>>> import numpy as np
>>> np.set_printoptions(suppress=True, linewidth=140)
>>> tidy = lambda a: np.round(a, 1) + 0
>>> F = np.load("a.npy")
>>> tidy(F)
array([[-0.4, -0.3, -0.4, -0.4, -0.4,  0. , -0.5],
       [-0.2, -0.7,  0.1, -0.1,  0. ,  0.3,  0.7],
       [-0.2,  0. , -0.4,  0.8, -0.4,  0. ,  0.1],
       [ 0.3,  0.5, -0.5, -0.3, -0.1,  0.5,  0.3],
       [ 0.6, -0.4,  0.1,  0.2, -0.1,  0.5, -0.4],
       [ 0.6, -0.2, -0.3, -0.1, -0.2, -0.6,  0.2],
       [ 0.1,  0.2,  0.5, -0.1, -0.8,  0. ,  0.1]])
>>> # keeps lengths
>>> rng = np.random.default_rng(48862)
>>> labels = rng.permutation(7)
>>> M2 = F[:, labels] * rng.choice([-1, 1], 7)
>>> tidy(M2)
array([[-0.4, -0.4,  0.4,  0. , -0.4,  0.5, -0.3],
       [-0.1,  0. , -0.1,  0.3, -0.2, -0.7, -0.7],
       [ 0.8, -0.4,  0.4,  0. , -0.2, -0.1,  0. ],
       [-0.3, -0.1,  0.5,  0.5,  0.3, -0.3,  0.5],
       [ 0.2, -0.1, -0.1,  0.5,  0.6,  0.4, -0.4],
       [-0.1, -0.2,  0.3, -0.6,  0.6, -0.2, -0.2],
       [-0.1, -0.8, -0.5,  0. ,  0.1, -0.1,  0.2]])
>>> Uu, _, VT = np.linalg.svd(F.T @ M2)
>>> tidy(np.linalg.lstsq(F, M2)[0])
array([[ 0.,  0.,  0.,  0.,  1.,  0.,  0.],
       [ 0.,  0.,  0.,  0.,  0.,  0.,  1.],
       [ 0.,  0., -1.,  0.,  0.,  0.,  0.],
       [ 1.,  0.,  0.,  0.,  0.,  0.,  0.],
       [ 0.,  1.,  0.,  0.,  0.,  0.,  0.],
       [ 0.,  0.,  0.,  1.,  0.,  0.,  0.],
       [ 0.,  0.,  0.,  0.,  0., -1.,  0.]])
>>> print(tidy(Uu @ VT))
[[ 0.  0.  0.  0.  1.  0.  0.]
 [ 0.  0.  0.  0.  0.  0.  1.]
 [ 0.  0. -1.  0.  0.  0.  0.]
 [ 1.  0.  0.  0.  0.  0.  0.]
 [ 0.  1.  0.  0.  0.  0.  0.]
 [ 0.  0.  0.  1.  0.  0.  0.]
 [ 0.  0.  0.  0.  0. -1.  0.]]
>>> tidy(M2 @ M2.T)
array([[1., 0., 0., 0., 0., 0., 0.],
       [0., 1., 0., 0., 0., 0., 0.],
       [0., 0., 1., 0., 0., 0., 0.],
       [0., 0., 0., 1., 0., 0., 0.],
       [0., 0., 0., 0., 1., 0., 0.],
       [0., 0., 0., 0., 0., 1., 0.],
       [0., 0., 0., 0., 0., 0., 1.]])
>>> tidy(np.linalg.pinv(M2))
array([[-0.4, -0.1,  0.8, -0.3,  0.2, -0.1, -0.1],
       [-0.4,  0. , -0.4, -0.1, -0.1, -0.2, -0.8],
       [ 0.4, -0.1,  0.4,  0.5, -0.1,  0.3, -0.5],
       [ 0. ,  0.3,  0. ,  0.5,  0.5, -0.6,  0. ],
       [-0.4, -0.2, -0.2,  0.3,  0.6,  0.6,  0.1],
       [ 0.5, -0.7, -0.1, -0.3,  0.4, -0.2, -0.1],
       [-0.3, -0.7,  0. ,  0.5, -0.4, -0.2,  0.2]])
>>> print(tidy(np.linalg.svd(M2, compute_uv=False)))
[1. 1. 1. 1. 1. 1. 1.]
>>> tidy(M2.T @ M2)
array([[1., 0., 0., 0., 0., 0., 0.],
       [0., 1., 0., 0., 0., 0., 0.],
       [0., 0., 1., 0., 0., 0., 0.],
       [0., 0., 0., 1., 0., 0., 0.],
       [0., 0., 0., 0., 1., 0., 0.],
       [0., 0., 0., 0., 0., 1., 0.],
       [0., 0., 0., 0., 0., 0., 1.]])
>>> M2 = F / np.linalg.norm(F, axis=1, keepdims=True)
>>> C2 = M2 @ M2.T
>>> print(tidy(np.linalg.norm(M2, axis=1)))
[1. 1. 1. 1. 1. 1. 1.]
>>> tidy(C2)
array([[1., 0., 0., 0., 0., 0., 0.],
       [0., 1., 0., 0., 0., 0., 0.],
       [0., 0., 1., 0., 0., 0., 0.],
       [0., 0., 0., 1., 0., 0., 0.],
       [0., 0., 0., 0., 1., 0., 0.],
       [0., 0., 0., 0., 0., 1., 0.],
       [0., 0., 0., 0., 0., 0., 1.]])
>>> feats = np.load("x.npy")
>>> print(feats)
[[ 8  2  8  2  8  2]
 [ 7  3  7  3  7  3]
 [-4  0 -4  0 -4  0]
 [ 8  2  8  2  8  2]
 [ 7  3  7  3  7  3]
 [-4  0 -4  0 -4  0]]
>>> Uu, sv, VT = np.linalg.svd(feats)
>>> tidy(sv)
array([29. ,  3.6,  0. ,  0. ,  0. ,  0. ])
>>> print(np.argmax(sv[:-1] / (sv[1:] + 1e-6)) + 1)
2
>>> M2 = Uu[:, :2] @ np.diag(sv[:2]) @ VT[:2]
>>> print(tidy(np.linalg.norm(feats - M2) / np.linalg.norm(feats)))
0.0
>>> tidy(np.linalg.norm(feats - M2, 2)), tidy(sv[2])
(np.float64(0.0), np.float64(0.0))
>>> J = np.loadtxt("block11.csv", delimiter=",")
>>> J
array([[ 1.,  0.,  0.,  0.,  0.,  0.,  0.,  0.,  0.,  0.,  0.,  0.,  0.,  0.,  0.],
       [-1.,  1.,  0.,  0.,  0.,  0.,  0.,  0.,  0.,  0.,  0.,  0.,  0.,  0.,  0.],
       [-2.,  1.,  1.,  0.,  0.,  0.,  0.,  0.,  0.,  0.,  0.,  0.,  0.,  0.,  0.],
       [-1.,  2.,  0.,  1.,  0.,  0.,  0.,  0.,  0.,  0.,  0.,  0.,  0.,  0.,  0.],
       [ 2., -1.,  1.,  1.,  1.,  0.,  0.,  0.,  0.,  0.,  0.,  0.,  0.,  0.,  0.],
       [ 1.,  0.,  1.,  1.,  2.,  1.,  0.,  0.,  0.,  0.,  0.,  0.,  0.,  0.,  0.],
       [ 1.,  1.,  0., -1.,  1.,  0.,  1.,  0.,  0.,  0.,  0.,  0.,  0.,  0.,  0.],
       [-2., -2.,  1., -2.,  0., -1.,  2.,  1.,  0.,  0.,  0.,  0.,  0.,  0.,  0.],
       [ 0., -1., -1., -2., -1.,  0., -2.,  1.,  1.,  0.,  0.,  0.,  0.,  0.,  0.],
       [-1.,  0.,  0.,  1., -2.,  1., -1.,  1.,  2.,  1.,  0.,  0.,  0.,  0.,  0.],
       [-2.,  1.,  1.,  2.,  0.,  2.,  1., -1.,  2., -2.,  1.,  0.,  0.,  0.,  0.],
       [-2., -1.,  0., -2.,  1.,  1.,  2.,  0.,  1.,  0.,  2.,  1.,  0.,  0.,  0.],
       [ 0., -1.,  2.,  1., -1.,  2.,  0.,  2.,  2., -1.,  1., -1.,  1.,  0.,  0.],
       [-2.,  1.,  2.,  2., -2.,  2.,  0., -2., -1., -2., -2.,  2., -1.,  1.,  0.],
       [ 0., -1.,  2., -1.,  0.,  2., -1.,  1., -2.,  2., -1., -2.,  1., -1.,  1.]])
>>> M2 = np.array([[3, -2, 2],
...     [3, 2, 3],
...     [3, 0, 1],
...     [1, 3, 1],
...     [2, 3, -2],
...     [-2, 2, 0],
...     [3, -1, -1],
...     [-2, 1, 0],
...     [3, 1, -3],
...     [2, 1, 0],
...     [-3, 3, 1],
...     [2, 1, 3],
...     [-1, 3, -2],
...     [3, -3, -2],
...     [-2, 3, 2]])
>>> np.einsum("ik,kj->ji", J, M2)
array([[  3.,   0.,   0.,   4.,   9.,   9.,  10.,  -5., -15.,  -5.,   2.,  -6.,  -8.,   8., -16.],
       [ -2.,   4.,   6.,   9.,   0.,   9.,  -1.,  -9.,  -7.,   6.,  17.,   7.,  10.,  -5.,   5.],
       [  2.,   1.,   0.,   5.,   1.,   0.,   1., -13.,  -5.,  -2.,  -4., -11.,  -8.,  14.,   0.]])
>>> M2.T @ J.T
array([[  3.,   0.,   0.,   4.,   9.,   9.,  10.,  -5., -15.,  -5.,   2.,  -6.,  -8.,   8., -16.],
       [ -2.,   4.,   6.,   9.,   0.,   9.,  -1.,  -9.,  -7.,   6.,  17.,   7.,  10.,  -5.,   5.],
       [  2.,   1.,   0.,   5.,   1.,   0.,   1., -13.,  -5.,  -2.,  -4., -11.,  -8.,  14.,   0.]])
>>> J @ M2
array([[  3.,  -2.,   2.],
       [  0.,   4.,   1.],
       [  0.,   6.,   0.],
       [  4.,   9.,   5.],
       [  9.,   0.,   1.],
       [  9.,   9.,   0.],
       [ 10.,  -1.,   1.],
       [ -5.,  -9., -13.],
       [-15.,  -7.,  -5.],
       [ -5.,   6.,  -2.],
       [  2.,  17.,  -4.],
       [ -6.,   7., -11.],
       [ -8.,  10.,  -8.],
       [  8.,  -5.,  14.],
       [-16.,   5.,   0.]])
>>> print(np.linalg.matrix_rank(J @ M2))
3
>>> print(np.einsum("ij,ij->i", J, J))
[ 1.  2.  6.  6.  8.  8.  5. 19. 13. 14. 25. 21. 23. 40. 28.]
>>> np.linalg.matrix_rank(np.vstack([J, M2.T]))
np.int64(15)
